In [1]: import numpy as np

In [2]: from numpy import linalg as LA

In [3]: np.set_printoptions(suppress=True, linewidth=120)

In [4]: rd = lambda a: np.round(a, 1) + 0

In [5]: rng = np.random.default_rng(37)

In [6]: theta = rng.uniform(0, 2 * np.pi, 15)

In [7]: Q, _ = LA.qr(np.array([[-0.2, -0.3], [-0.2, 0.5], [0.1, 0.8]]))

In [8]: feats = 20 * np.c_[np.cos(theta), np.sin(theta)] @ Q.T

In [9]: rd(feats)
Out[9]: 
array([[ -0.3,  15.3,  12.9],
       [  3.4,  17.2,   9.6],
       [-10.3, -17.1,  -0.4],
       [ -0.2,  15.4,  12.8],
       [  9.5,  -5.3, -16.8],
       [ 14. ,   9. , -11.1],
       [-13.8, -11.8,   8.5],
       [-10.6, -17. ,   0.1],
       [ -1.5, -16.4, -11.4],
       [ -7.7, -17.9,  -4.5],
       [-11.2,   2. ,  16.4],
       [  0.1,  15.6,  12.5],
       [  3.9, -12.4, -15.2],
       [ -6. , -17.9,  -6.6],
       [ -0.7,  15.1,  13.1]])

In [10]: Xc = feats - feats.mean(axis=1)
---------------------------------------------------------------------------
ValueError                                Traceback (most recent call last)
Cell In[10], line 1
----> 1 Xc = feats - feats.mean(axis=1)

ValueError: operands could not be broadcast together with shapes (15,3) (15,) 

In [11]: Xc = feats - feats.mean(axis=0)

In [12]: U, sigma, VT = LA.svd(Xc, full_matrices=False)

In [13]: np.abs(VT[0]).argmax()
Out[13]: np.int64(1)

In [14]: np.abs(U[:, 0]).argmax()
Out[14]: np.int64(1)

In [15]: rd(sigma ** 2 / (sigma ** 2).sum())
Out[15]: array([0.7, 0.3, 0. ])

In [16]: rd((sigma ** 2).sum() ** 2 / (sigma ** 4).sum())
Out[16]: np.float64(1.7)

In [17]: rd(VT[0] * np.sign(VT[0, np.abs(VT[0]).argmax()]))
Out[17]: array([0.1, 0.8, 0.5])

In [18]: Z = feats[[4, 6]].astype(float)

In [19]: for _ in range(7):
    ...:     z = LA.norm(feats[:, None] - Z, axis=-1).argmin(axis=1)
    ...:     Z = np.array([feats[z == j].mean(axis=0) for j in range(2)])
    ...: 

In [20]: z
Out[20]: array([1, 1, 0, 1, 0, 0, 0, 0, 0, 0, 1, 1, 0, 0, 1])

In [21]: rd(Z)
Out[21]: 
array([[ -2.5, -11.9,  -6.4],
       [ -1.5,  13.4,  12.9]])

In [22]: [round(float(x), 1) for x in LA.svd(feats, compute_uv=False)[:3]]
Out[22]: [64.5, 43.0, 0.0]

In [23]: blk = np.stack([feats, -3 * feats, feats[::-1]])

In [24]: rd(np.einsum("bij,cij->bc", blk, blk))
Out[24]: 
array([[  6000. , -18000. ,    586.4],
       [-18000. ,  54000. ,  -1759.2],
       [   586.4,  -1759.2,   6000. ]])
